$ python -q
>>> import numpy as np
>>> np.set_printoptions(precision=1, suppress=True, linewidth=100, sign=" ")
>>> tidy = lambda a: np.round(a, 1) + 0
>>> mat = np.array([[-4.1, -3.7, -2.1],
...     [1.9, 1.5, 0.5],
...     [0.6, 1.1, 0.9],
...     [-2.5, -2.0, -1.1],
...     [0.8, 0.3, 0.5],
...     [-0.4, -0.4, -0.6],
...     [0.4, -0.2, 0.1],
...     [1.7, 1.5, 0.4],
...     [-1.2, -0.9, -0.8],
...     [0.4, 0.0, -0.3],
...     [4.8, 4.8, 2.6],
...     [-1.8, -1.6, -1.0],
...     [-0.7, -1.1, -0.4],
...     [0.1, -0.7, -0.6],
...     [0.6, 0.1, -0.3]])
>>> D = np.linalg.norm(mat[:, None] - mat[None], axis=-1)
>>> D[12].round(6).argsort(kind="stable")[:4]
array([ 12,   8,   5,  13])
>>> np.flatnonzero(D[12] < D.mean() / 2)
array([  5,   6,   8,   9,  11,  12,  13])
>>> x0 = np.array([1, 0, 2])
>>> rhs = mat @ x0
>>> tidy(np.linalg.pinv(mat) @ mat)
array([[ 1.,  0.,  0.],
       [ 0.,  1.,  0.],
       [ 0.,  0.,  1.]])
>>> tidy(rhs)
array([-8.3,  2.9,  2.4, -4.7,  1.8, -1.6,  0.6,  2.5, -2.8, -0.2, 10. , -3.8, -1.5, -1.1,  0. ])
>>> rng = np.random.default_rng(603726)
>>> rhs = rhs + 0.3 * rng.normal(size=15)
>>> tidy(rhs)
array([-8. ,  3.1,  2.6, -4.8,  2.4, -2.2,  1. ,  2.4, -2.8,  0.2,  9.8, -3.5, -1.2, -1.2,  0. ])
>>> c, *_ = np.linalg.lstsq(mat, rhs)
>>> tidy(mat.T @ (rhs - mat @ c))
array([ 0.,  0.,  0.])
>>> tidy(np.linalg.norm(rhs - mat @ c))
np.float64(1.0)
>>> X = np.load("case18.npy")
>>> X
array([[-0.8, -1. , -1. ],
       [ 0. ,  0. , -0.2],
       [-0.4, -0.7, -0.9],
       [ 0.6,  1. ,  0.8],
       [ 0.1,  0.1,  0.3],
       [ 0.2,  0.3,  0.7],
       [-0.1,  0. , -0.7],
       [-0.7, -0.9, -1. ],
       [-0.1,  0.3, -1. ],
       [-0.4, -0.8, -0.8],
       [ 0.8,  1. ,  1. ],
       [ 0.6,  0.9,  1. ],
       [-0.3, -0.6, -0.7],
       [ 0.3,  0.6,  0.5]])
>>> Xs = (X - X.mean(axis=0)) / X.std(axis=0)
>>> tidy(Xs.std(axis=0))
array([ 1.,  1.,  1.])
>>> c = np.linalg.lstsq(np.delete(Xs, 1, axis=1), Xs[:, 1])[0]
>>> tidy(c)
array([ 1.1, -0.2])
>>> tidy(1 - np.var(Xs[:, 1] - np.delete(Xs, 1, axis=1) @ c))
np.float64(0.9)
>>> def softmax(z):
...     e = np.exp(z - z.max(axis=-1, keepdims=True))
...     return e / e.sum(axis=-1, keepdims=True)
... 
>>> tidy(softmax(10 * X[7]))
array([ 0.8,  0.1,  0. ])
>>> tidy(softmax(X[7] + -1))
array([ 0.4,  0.3,  0.3])
>>> tidy(softmax(X).sum(axis=1))
array([ 1.,  1.,  1.,  1.,  1.,  1.,  1.,  1.,  1.,  1.,  1.,  1.,  1.,  1.])
>>> att = X @ X.T / np.sqrt(3)
>>> tidy(softmax(att)[7] @ X)
array([-0.4, -0.5, -0.7])
>>> arr = np.load("w.npy")
>>> tidy(arr)
array([[ 0.8,  0.5, -0.2,  0.2],
       [ 0.5, -0.5,  0.5, -0.5],
       [-0.2,  0.5,  0.8,  0.2],
       [ 0.2, -0.5,  0.2,  0.8]])
>>> Xs = (mat - mat.mean(axis=0)) / mat.std(axis=0)
>>> np.argwhere(np.abs(Xs) > 2)
array([[  0,   0],
       [ 10,   0],
       [ 10,   1],
       [ 10,   2]])
>>> c = np.linalg.lstsq(np.delete(Xs, 2, axis=1), Xs[:, 2])[0]
>>> tidy(1 - np.var(Xs[:, 2] - np.delete(Xs, 2, axis=1) @ c))
np.float64(0.9)
>>> np.abs(c).argmax()
np.int64(1)
>>> Xs = mat - mat.mean(axis=0)
>>> evecs = np.linalg.svd(Xs)[2][:1]
>>> other = Xs - Xs @ evecs.T @ evecs
>>> tidy(np.cov(Xs @ evecs.T, rowvar=False))
np.float64(9.0)
>>> tidy(np.linalg.norm(other) / np.linalg.norm(Xs))
np.float64(0.1)
>>> tidy(other.std(axis=0))
array([ 0.2,  0.2,  0.2])
>>> [round(float(np.linalg.det(arr[:i, :i])), 2) + 0 for i in range(1, 5)]
[0.83, -0.67, -0.83, -1.0]
>>> feats = np.array([[4, 4, 0, -1], [4, -2, 4, -2], [0, 4, 4, -1], [-1, -2, -1, -4]])
>>> ev, evecs = np.linalg.eig(feats)
>>> tidy(np.prod(ev))
np.float64(720.0)
>>> tidy(ev)
array([ 7.8,  4. , -6. , -3.8])
>>> tidy(feats @ evecs[:, 0] - ev[0] * evecs[:, 0])
array([ 0.,  0.,  0.,  0.])
>>> cov = np.cov(X, rowvar=False)
>>> tidy(np.corrcoef(X[:, 0], X[:, 2])[0, 1])
np.float64(0.9)
>>> tidy(np.corrcoef(X.T))
array([[ 1. ,  1. ,  0.9],
       [ 1. ,  1. ,  0.9],
       [ 0.9,  0.9,  1. ]])
>>> E = np.array([[0, 3, 3], [2, 1, 0], [8, 7, 3]])
>>> Uu, s, VT = np.linalg.svd(E)
>>> tidy(s)
array([ 11.6,   3.3,   0. ])
>>> other = Uu[:, :2] @ np.diag(s[:2]) @ VT[:2]
>>> tidy(other)
array([[ 0.,  3.,  3.],
       [ 2.,  1.,  0.],
       [ 8.,  7.,  3.]])
>>> tidy(np.abs(E - other).max())
np.float64(0.0)
>>> tidy(np.linalg.norm(E - other, 2)), tidy(s[2])
(np.float64(0.0), np.float64(0.0))
>>> [round(float(x), 1) for x in np.linalg.svd(E, compute_uv=False)[:3]]
[11.6, 3.3, 0.0]
>>> np.linalg.cond(E) > 100
np.True_
>>> np.argsort(-np.linalg.norm(E, axis=0).round(6), kind="stable")[:3]
array([ 0,  1,  2])
>>> tidy(np.linalg.norm(E, 2) / np.linalg.norm(E))
np.float64(1.0)
>>> np.linalg.matrix_rank(E, rtol=0.1)
np.int64(2)
>>> np.allclose(E @ E.T, E.T @ E)
False
>>> E @ E
array([[ 30,  24,   9],
       [  2,   7,   6],
       [ 38,  52,  33]])
>>> np.linalg.matrix_power(E, 4)
array([[ 1290,  1356,   711],
       [  302,   409,   258],
       [ 2498,  2992,  1743]])
>>> (E + E.T) / 2
array([[ 0. ,  2.5,  5.5],
       [ 2.5,  1. ,  3.5],
       [ 5.5,  3.5,  3. ]])
>>> np.trace(E)
np.int64(4)
>>> M = np.loadtxt("run3.csv", delimiter=",")
>>> M
array([[ 1.,  1.,  1.,  1.,  1.,  1.,  1.,  1.],
       [ 1.,  1., -1., -1., -1., -1.,  1.,  1.],
       [ 1., -1., -1.,  1.,  1., -1., -1.,  1.]])
>>> other = M / np.linalg.norm(M, axis=1, keepdims=True)
>>> cov = other @ other.T
>>> tidy(cov[1])
array([ 0.,  1.,  0.])
>>> (cov - 2 * np.eye(3)).round(6).argmax(axis=1)
array([ 1,  0,  0])
>>> x0 = np.array([1, -3, -3, -3])
>>> rhs = feats @ x0
>>> c, lr = np.zeros(4), 1 / np.linalg.norm(feats, 2) ** 2
>>> for i in range(250):
...     c -= lr * feats.T @ (feats @ c - rhs)
...     if i % 50 == 0: print(i, round(np.linalg.norm(feats @ c - rhs), 1))
... 
0 13.2
50 0.0
100 0.0
150 0.0
200 0.0
>>> tidy(c)
array([ 1., -3., -3., -3.])
>>> other = np.linalg.inv(feats)
>>> tidy(np.linalg.inv(other))
array([[ 4.,  4.,  0., -1.],
       [ 4., -2.,  4., -2.],
       [ 0.,  4.,  4., -1.],
       [-1., -2., -1., -4.]])
>>> Uu, s, VT = np.linalg.svd(E)
>>> evecs = VT[:(s > 1e-8).sum()]
>>> x0 = E[1] + -2 * E[0] + rng.integers(2) * np.eye(3)[2]
>>> x0
array([ 2., -5., -6.])
>>> np.allclose(evecs.T @ evecs @ x0, x0)
True
>>> tidy(np.linalg.norm(x0 - evecs.T @ evecs @ x0))
np.float64(0.0)
>>> np.linalg.matrix_rank(np.vstack([E, x0]))
np.int64(2)
>>> other = np.array([[1, 1], [1, -1]])
>>> K = np.kron(other, np.kron(other, other))[rng.permutation(8)][:4]
>>> K
array([[ 1,  1,  1,  1,  1,  1,  1,  1],
       [ 1,  1, -1, -1,  1,  1, -1, -1],
       [ 1, -1, -1,  1, -1,  1,  1, -1],
       [ 1, -1,  1, -1, -1,  1, -1,  1]])
>>> other = K + rng.integers(-2, 3, (4, 3)) @ rng.integers(-2, 3, (3, 8))
>>> other
array([[ 4, -1, -3, -3,  4,  2,  0,  2],
       [-1,  4,  1,  0,  2,  8, -4,  5],
       [ 2, -1, -5, -1,  0, -4,  4, -4],
       [ 3, -6,  3,  0, -4, -4,  0, -5]])
>>> np.abs(other - K).sum(axis=1)
array([ 19,  25,  19,  25])
>>> np.linalg.matrix_rank(other - K, tol=1e-8)
np.int64(3)
>>> W0 = np.array([[8, 3, 3, 1], [2, -1, 3, 2], [3, 1, 15, 6], [4, 5, 0, 12]])
>>> tidy(np.linalg.det(W0))
np.float64(-2649.0)
>>> np.trace(W0)
np.int64(34)
>>> np.linalg.matrix_power(W0, 4)
array([[ 19158,  10069,  27540,  24848],
       [ 11533,   6657,  15888,  16856],
       [ 47073,  27565,  70632,  72371],
       [ 26332,  15967,  20901,  36247]])
>>> np.allclose(W0 @ W0.T, W0.T @ W0)
False
>>> tidy(np.abs(np.linalg.eigvals(W0)).max())
np.float64(18.7)
>>> W0 @ W0
array([[  83,   29,   78,   44],
       [  31,   20,   48,   42],
       [  95,   53,  237,  167],
       [  90,   67,   27,  158]])
>>> (W0 - W0.T) / 2
array([[ 0. ,  0.5,  0. , -1.5],
       [-0.5,  0. ,  1. , -1.5],
       [ 0. , -1. ,  0. ,  3. ],
       [ 1.5,  1.5, -3. ,  0. ]])
